$ python3 -q
>>> import numpy as np
>>> np.set_printoptions(precision=1, suppress=True, linewidth=120)
>>> rnd = lambda a: np.round(a, 1) + 0
>>> arr = np.array([[1.8, 1.5, 0.2],
...     [-1.8, -1.2, -0.7],
...     [3.7, 2.2, 1.2],
...     [-4.4, -2.3, -2.2],
...     [-2.8, -0.9, -1.4],
...     [2.2, 0.7, 1.6],
...     [-4.4, -2.2, -2.1],
...     [0.2, 0.0, -0.4],
...     [-2.4, -0.8, -0.3]])
>>> arr
array([[ 1.8,  1.5,  0.2],
       [-1.8, -1.2, -0.7],
       [ 3.7,  2.2,  1.2],
       [-4.4, -2.3, -2.2],
       [-2.8, -0.9, -1.4],
       [ 2.2,  0.7,  1.6],
       [-4.4, -2.2, -2.1],
       [ 0.2,  0. , -0.4],
       [-2.4, -0.8, -0.3]])
>>> P = arr @ np.linalg.solve(arr.T @ arr, arr.T)
>>> rnd(P)
array([[ 0.4, -0.2,  0.3, -0.1,  0.2, -0.2, -0.1,  0.1,  0. ],
       [-0.2,  0.1, -0.2,  0.1, -0.1,  0. ,  0.1,  0. , -0.1],
       [ 0.3, -0.2,  0.3, -0.2,  0. , -0.1, -0.2,  0.1, -0.1],
       [-0.1,  0.1, -0.2,  0.3,  0.1, -0.2,  0.3,  0.1, -0.1],
       [ 0.2, -0.1,  0. ,  0.1,  0.3, -0.3,  0.2, -0.1,  0.3],
       [-0.2,  0. , -0.1, -0.2, -0.3,  0.3, -0.2, -0.1,  0.1],
       [-0.1,  0.1, -0.2,  0.3,  0.2, -0.2,  0.3,  0.1,  0. ],
       [ 0.1,  0. ,  0.1,  0.1, -0.1, -0.1,  0.1,  0.2, -0.3],
       [ 0. , -0.1, -0.1, -0.1,  0.3,  0.1,  0. , -0.3,  0.7]])
>>> rnd(np.linalg.eigvalsh(P))
array([0., 0., 0., 0., 0., 0., 1., 1., 1.])
>>> rnd(np.trace(P))
np.float64(3.0)
>>> rnd(np.linalg.svd(arr, compute_uv=False))
array([10.5,  1.4,  0.8])
>>> rnd(arr.sum(axis=0))
array([-7.9, -3. , -4.1])
>>> rnd(np.diff(arr, axis=0))
array([[-3.6, -2.7, -0.9],
       [ 5.5,  3.4,  1.9],
       [-8.1, -4.5, -3.4],
       [ 1.6,  1.4,  0.8],
       [ 5. ,  1.6,  3. ],
       [-6.6, -2.9, -3.7],
       [ 4.6,  2.2,  1.7],
       [-2.6, -0.8,  0.1]])
>>> rnd(arr - arr[0])
array([[ 0. ,  0. ,  0. ],
       [-3.6, -2.7, -0.9],
       [ 1.9,  0.7,  1. ],
       [-6.2, -3.8, -2.4],
       [-4.6, -2.4, -1.6],
       [ 0.4, -0.8,  1.4],
       [-6.2, -3.7, -2.3],
       [-1.6, -1.5, -0.6],
       [-4.2, -2.3, -0.5]])
>>> rnd(np.linalg.norm(arr))
np.float64(10.7)
>>> np.abs(arr).max()
np.float64(4.4)
>>> rnd(arr.mean(axis=0))
array([-0.9, -0.3, -0.5])
>>> rnd(arr.sum(axis=1))
array([ 3.5, -3.7,  7.1, -8.9, -5.1,  4.5, -8.7, -0.2, -3.5])
>>> blk = np.stack([arr, -1 * arr, arr[::-1]])
>>> (blk @ arr.T).shape
(3, 9, 9)
>>> rnd(np.einsum("bij,cij->bc", blk, blk))
array([[ 114. , -114. ,  -77.6],
       [-114. ,  114. ,   77.6],
       [ -77.6,   77.6,  114. ]])
>>> B = arr / np.linalg.norm(arr, axis=1)
Traceback (most recent call last):
  File "<python-input-20>", line 1, in <module>
    B = arr / np.linalg.norm(arr, axis=1)
        ~~~~^~~~~~~~~~~~~~~~~~~~~~~~~~~~~
ValueError: operands could not be broadcast together with shapes (9,3) (9,) 
>>> B = arr / np.linalg.norm(arr, axis=1, keepdims=True)
>>> cov = B @ B.T
>>> rnd(cov[1])
array([-1. ,  1. , -1. ,  1. ,  1. , -0.9,  1. , -0.1,  0.9])
>>> np.argwhere(np.triu(np.abs(cov) > 0.95, 1))
array([[0, 1],
       [0, 2],
       [1, 2],
       [1, 3],
       [1, 4],
       [1, 6],
       [2, 3],
       [2, 4],
       [2, 6],
       [2, 8],
       [3, 4],
       [3, 5],
       [3, 6],
       [4, 5],
       [4, 6],
       [5, 6],
       [6, 8]])
>>> vec = np.array([3, 0, 3])
>>> rhs = arr @ vec
>>> rnd(np.linalg.solve(arr.T @ arr, arr.T @ rhs))
array([3., 0., 3.])
>>> rng = np.random.default_rng(910)
>>> rhs = rhs + 0.1 * rng.normal(size=9)
>>> rnd(rhs)
array([  6. ,  -7.7,  14.7, -19.8, -12.6,  11.5, -19.5,  -0.4,  -8. ])
>>> beta, *_ = np.linalg.lstsq(arr, rhs)
>>> [round(float(np.linalg.norm(np.linalg.solve(arr.T @ arr + lam * np.eye(3), arr.T @ rhs))), 2) for lam in (0, 1, 10, 100)]
[4.24, 3.87, 3.31, 1.89]
>>> feats = np.loadtxt("test14.csv", delimiter=",")
>>> feats
array([[-1.3,  0.7,  0.7,  0.7, -0.2, -0.2, -0.4,  0.4, -0.7],
       [-0.2, -0.1,  0.4, -1.4,  0.6, -0.4,  0.7,  1.8,  0. ],
       [-0.4, -0.3,  0.4, -0.8,  0.5,  0.2,  0.7,  2.3,  0.2]])
>>> u = np.array([2, 1, 2])
>>> rnd(np.correlate(feats[0], feats[1], "full"))
array([ 0. , -2.3,  0.4,  2.3,  0.7,  2.1, -1.9, -0.9, -0.1, -0.6, -0.9,  0.9, -1.1,  1.2, -0.2,  0. ,  0.1])
>>> rnd(np.polyval(u, feats[0]))
array([4.1, 3.7, 3.7, 3.7, 1.9, 1.9, 1.9, 2.7, 2.3])
>>> rnd(np.cross(feats[0, :3], feats[1, :3]))
array([0.4, 0.4, 0.3])
>>> print(rnd(np.convolve(feats[0], u)))
[-2.6  0.1 -0.5  3.5  1.7  0.8 -1.4  0.  -1.8  0.1 -1.4]
>>> B = np.array([[1, -2],
...     [-1, -2],
...     [1, 2],
...     [-1, 0],
...     [-2, -1],
...     [0, 1],
...     [2, 0],
...     [0, -2],
...     [-1, -1]])
>>> B @ feats
Traceback (most recent call last):
  File "<python-input-41>", line 1, in <module>
    B @ feats
    ~~^~~~~~~
ValueError: matmul: Input operand 1 has a mismatch in its core dimension 0, with gufunc signature (n?,k),(k,m?)->(n?,m?) (size 3 is different from 2)
>>> print(np.vstack([feats, B.T]).shape)
(5, 9)
>>> rnd(np.einsum("ik,kj->ij", feats, B))
array([[-1.7,  2.5],
       [ 1.9, -3.2],
       [ 1.3, -2.9]])
>>> print(np.linalg.matrix_rank(np.vstack([feats, B.T])))
5
>>> rnd(feats @ B)
array([[-1.7,  2.5],
       [ 1.9, -3.2],
       [ 1.3, -2.9]])
>>> cov = arr.T @ arr
>>> rnd(np.linalg.eigvalsh(cov)[::-1])
array([111.2,   2.1,   0.6])
>>> rnd(np.linalg.svd(arr, compute_uv=False) ** 2)
array([111.2,   2.1,   0.6])
>>> np.linalg.matrix_rank(cov)
np.int64(3)
>>> rnd(cov)
array([[77.4, 38.8, 33.1],
       [38.8, 20.6, 16.1],
       [33.1, 16.1, 16. ]])
>>> rnd(np.trace(cov)), rnd((arr ** 2).sum())
(np.float64(114.0), np.float64(114.0))
>>> s = 10 * 0.9 ** np.arange(8)
>>> A = rng.normal(size=(25, 8)) * rng.permutation(s)
>>> print(rnd(A))
[[ -1.1  -0.8   8.4   1.8  -6.1  17.2  -4.3   4.5]
 [-19.1   6.8  -0.5   3.3  10.    9.6   4.   -0.3]
 [ -6.1 -12.5   8.3  -3.6   3.8  -1.9  -9.9  -1. ]
 [ 13.8  -3.9 -14.9   3.5  -0.2 -17.8   5.5  -8.6]
 [-12.7   6.3  -9.3   1.3  -2.1  17.9  -5.9  -6.5]
 [ -5.4   2.   -1.9  -8.    5.1  -1.6   4.5   0.1]
 [-10.5  -9.2 -14.7  -1.6  -4.7  17.    5.    3.4]
 [  5.7  -6.   -7.5   5.3  11.4  -3.   -4.5 -15.6]
 [-18.6  -4.4   2.9  -4.   -0.5 -12.4  -1.   17.3]
 [ -4.2  -9.8  -3.7   3.2  -0.5  -6.5  -9.3 -16.6]
 [ -0.6   2.1  17.6   8.7  -2.7 -13.6   4.4  -4.7]
 [  1.4   1.2   0.3   5.7   7.6  12.2   5.6  -3.5]
 [  2.6   9.5  -0.1  11.8   2.5   8.2   2.4   8.3]
 [  1.9  -0.2  18.3  -0.9   0.3  -6.    0.    0.2]
 [-10.5  -4.4   6.4  -1.9   6.8  17.3  -6.   -7.3]
 [ -5.2  -5.   -0.4   8.    3.2 -12.4   3.3   1.8]
 [ -9.3  13.9  -1.7  -0.4  -0.2  -4.1  -3.3   4.1]
 [ -7.2  -0.5   5.7  -1.    3.6  -2.7  -8.    6.8]
 [ -5.1  -8.8 -12.5  -0.5   1.    0.6  11.   12.8]
 [  8.8   0.4  -4.5  -9.2  -2.   10.2  -2.3  -2.3]
 [ -3.9  -9.  -10.7  -6.4  -1.1   7.5   3.1   0.3]
 [ -6.   -4.2  10.8  -3.8  -3.2   0.1   2.3  24.8]
 [ -0.2   4.1  15.3   4.7   6.3  -0.3  -2.9  -3.2]
 [ -3.7  -2.   14.2   1.1  -9.7  -8.   -8.    7.7]
 [ -5.    3.1   0.    7.2  -3.9 -17.2   1.5  -4.9]]
>>> Ac = A - A.mean(axis=1)
Traceback (most recent call last):
  File "<python-input-55>", line 1, in <module>
    Ac = A - A.mean(axis=1)
         ~~^~~~~~~~~~~~~~~~
ValueError: operands could not be broadcast together with shapes (25,8) (25,) 
>>> Ac = A - A.mean(axis=0)
>>> U, s, VT = np.linalg.svd(Ac, full_matrices=False)
>>> np.searchsorted(np.cumsum(s ** 2) / (s ** 2).sum(), 0.9) + 1
np.int64(6)
>>> rnd(VT[0] * np.sign(VT[0, np.abs(VT[0]).argmax()]))
array([-0.1,  0. , -0.5, -0.1,  0.1,  0.9,  0. , -0.1])
